$ python3 -q
>>> import numpy as np
>>> from numpy import linalg as LA
>>> np.set_printoptions(suppress=True, linewidth=100)
>>> def rnd(a):
...     return np.round(a, 3) + 0
... 
>>> F = np.diag(np.array([3, 2, 1, -1, 1, 3])) + -3 * np.eye(6, k=1) + -3 * np.eye(6, k=-1)
>>> print(F)
[[ 3. -3.  0.  0.  0.  0.]
 [-3.  2. -3.  0.  0.  0.]
 [ 0. -3.  1. -3.  0.  0.]
 [ 0.  0. -3. -1. -3.  0.]
 [ 0.  0.  0. -3.  1. -3.]
 [ 0.  0.  0.  0. -3.  3.]]
>>> # symmetric
>>> print(np.allclose(F, F.T))
True
>>> print(rnd(LA.matrix_power(F, 3)))
[[  99. -111.   54.  -27.    0.    0.]
 [-111.  116. -102.   18.  -27.    0.]
 [  54. -102.   46.  -84.    9.  -27.]
 [ -27.   18.  -84.  -19.  -84.   27.]
 [   0.  -27.    9.  -84.   55.  -93.]
 [   0.    0.  -27.   27.  -93.   90.]]
>>> F.inv()
Traceback (most recent call last):
  File "<python-input-9>", line 1, in <module>
    F.inv()
    ^^^^^
AttributeError: 'numpy.ndarray' object has no attribute 'inv'
>>> print(rnd(np.abs(LA.eigvals(F)).max()))
6.719
>>> print(rnd(np.sort(np.abs(LA.eigvals(F)))))
[0.416 1.948 3.081 4.932 5.664 6.719]
>>> print(np.all(LA.eigvalsh(F) > 0))
False
>>> try:
...     LA.cholesky(F)
... except LA.LinAlgError as e:
...     print("failed:", e)
... 
failed: Matrix is not positive definite
>>> rng = np.random.default_rng(407)
>>> lab = rng.permutation(6)
>>> out = F[:, lab] * rng.choice([-1, 1], 6)
>>> print(out)
[[-0.  3. -0. -0. -3.  0.]
 [-0. -2. -0. -0.  3. -3.]
 [-0.  3. -0.  3. -0.  1.]
 [ 3. -0. -0.  1. -0. -3.]
 [-1. -0.  3.  3. -0.  0.]
 [ 3. -0. -3. -0. -0.  0.]]
>>> left, _, Vh = LA.svd(F.T @ out)
>>> print(rnd(left @ Vh))
[[ 0.  0.  0.  0. -1.  0.]
 [ 0. -1.  0.  0.  0.  0.]
 [ 0.  0.  0.  0.  0.  1.]
 [ 0.  0.  0. -1.  0.  0.]
 [-1.  0.  0.  0.  0.  0.]
 [ 0.  0. -1.  0.  0.  0.]]
>>> left, s, Vh = LA.svd(out, full_matrices=False)
>>> print(rnd(left.T @ out @ Vh.T))
[[6.719 0.    0.    0.    0.    0.   ]
 [0.    5.664 0.    0.    0.    0.   ]
 [0.    0.    4.932 0.    0.    0.   ]
 [0.    0.    0.    3.081 0.    0.   ]
 [0.    0.    0.    0.    1.948 0.   ]
 [0.    0.    0.    0.    0.    0.416]]
>>> print(rnd(Vh @ Vh.T))
[[1. 0. 0. 0. 0. 0.]
 [0. 1. 0. 0. 0. 0.]
 [0. 0. 1. 0. 0. 0.]
 [0. 0. 0. 1. 0. 0.]
 [0. 0. 0. 0. 1. 0.]
 [0. 0. 0. 0. 0. 1.]]
>>> print(rnd(s / s[0]))
[1.    0.843 0.734 0.459 0.29  0.062]
>>> print(rnd(np.abs(Vh[0])))
[0.253 0.604 0.204 0.278 0.487 0.463]
>>> f = np.array([1, 0, 1, 2, 1, 3]) + 0.5
>>> K = np.eye(6) - 2 * np.outer(f, f) / (f @ f)
>>> print(rnd(K))
[[ 0.824 -0.059 -0.176 -0.294 -0.176 -0.412]
 [-0.059  0.98  -0.059 -0.098 -0.059 -0.137]
 [-0.176 -0.059  0.824 -0.294 -0.176 -0.412]
 [-0.294 -0.098 -0.294  0.51  -0.294 -0.686]
 [-0.176 -0.059 -0.176 -0.294  0.824 -0.412]
 [-0.412 -0.137 -0.412 -0.686 -0.412  0.039]]
>>> # columns are unit length and at right angles
>>> cov = K.T @ K
>>> print(np.trace(cov), rnd((K ** 2).sum()))
6.0 6.0
>>> w, evecs = LA.eigh(K)
>>> print(w.sum(), rnd(np.trace(K)))
4.0 4.0
>>> print((w > 1e-8).sum(), (w < -1e-8).sum())
5 1
>>> print(rnd(evecs.T @ K @ evecs))
[[-1.  0.  0.  0.  0.  0.]
 [ 0.  1.  0.  0.  0.  0.]
 [ 0.  0.  1.  0.  0.  0.]
 [ 0.  0.  0.  1.  0.  0.]
 [ 0.  0.  0.  0.  1.  0.]
 [ 0.  0.  0.  0.  0.  1.]]
>>> print(rnd(LA.eigvalsh(K + -3 * np.eye(6))))
[-4. -2. -2. -2. -2. -2.]
>>> print(rnd(LA.svd(K, compute_uv=False)))
[1. 1. 1. 1. 1. 1.]
>>> print(np.unique(w.round(6) + 0, return_counts=True)[1])
[1 5]
>>> print(rnd(evecs.T @ evecs))
[[1. 0. 0. 0. 0. 0.]
 [0. 1. 0. 0. 0. 0.]
 [0. 0. 1. 0. 0. 0.]
 [0. 0. 0. 1. 0. 0.]
 [0. 0. 0. 0. 1. 0.]
 [0. 0. 0. 0. 0. 1.]]
>>> data = np.load("w.npy")
>>> print(data)
[[ -4.468  -2.606  -2.643  -1.368  -0.33    0.803   0.031  -1.997   2.4     1.541   1.735   0.627
   -3.377]
 [  2.658   0.385   2.605   8.     -0.848   0.706  -0.617   0.476  -0.725   1.193  -7.397  -3.954
    1.313]
 [ -0.317  -7.031   1.12    4.888  -7.087  -3.106 -12.574   2.313   2.893  -4.256  -1.669  -0.003
   -0.782]
 [  0.562   2.979   2.736   1.799   3.042   2.705  -3.719  -4.009   4.714  -0.868  -1.925  -2.849
   -0.209]
 [  2.172   4.828   2.035  -0.231   2.394   2.928   3.541  -4.893  -2.236  -0.341   4.072  -3.335
    0.17 ]]
>>> print(np.abs(data).max())
12.574
>>> print(rnd(LA.norm(data)))
27.606
>>> print(data.shape)
(5, 13)
>>> print(np.unravel_index(np.abs(data).argmax(), data.shape))
(np.int64(2), np.int64(6))
